$ python -q
>>> import numpy as np
>>> np.set_printoptions(precision=2, suppress=True, linewidth=200, legacy="1.25")
>>> def tidy(a):
...     return np.round(a, 2) + 0
... 
>>> arr = np.loadtxt("data.csv", delimiter=",")
>>> arr
array([[-5., -3., -3.],
       [-3., -5., -3.],
       [-3., -3., -5.]])
>>> # equal to its transpose
>>> def softmax(z):
...     e = np.exp(z - z.max(axis=-1, keepdims=True))
...     return e / e.sum(axis=-1, keepdims=True)
... 
>>> tidy(softmax(arr[1]))
array([0.47, 0.06, 0.47])
>>> tidy(softmax(arr[1] + -1))
array([0.47, 0.06, 0.47])
>>> scores = arr @ arr.T / np.sqrt(3)
>>> tidy(softmax(scores))
array([[0.83, 0.08, 0.08],
       [0.08, 0.83, 0.08],
       [0.08, 0.08, 0.83]])
>>> A2 = arr[0, 0] * arr[1:] - np.outer(arr[1:, 0], arr[0])
>>> A2
array([[ 0., 16.,  6.],
       [ 0.,  6., 16.]])
>>> np.linalg.matrix_rank(A2), np.linalg.matrix_rank(arr)
(2, 3)
>>> Q = arr.astype(float).copy()
>>> for j in range(3):
...     Q[:, j] -= Q[:, :j] @ (Q[:, :j].T @ Q[:, j])
...     Q[:, j] /= np.linalg.norm(Q[:, j])
... 
>>> tidy(Q.T @ arr)
array([[6.56, 5.95, 5.95],
       [0.  , 2.76, 1.31],
       [0.  , 0.  , 2.43]])
>>> A2 = np.linalg.inv(arr)
>>> tidy(np.linalg.slogdet(arr)[0])
-1.0
>>> tidy(A2)
array([[-0.36,  0.14,  0.14],
       [ 0.14, -0.36,  0.14],
       [ 0.14,  0.14, -0.36]])
>>> tidy(arr @ A2)
array([[1., 0., 0.],
       [0., 1., 0.],
       [0., 0., 1.]])
>>> tidy(np.linalg.det(arr) * np.linalg.det(A2))
1.0
>>> np.allclose(A2, arr.T)
False
>>> tidy(np.linalg.inv(A2))
array([[-5., -3., -3.],
       [-3., -5., -3.],
       [-3., -3., -5.]])
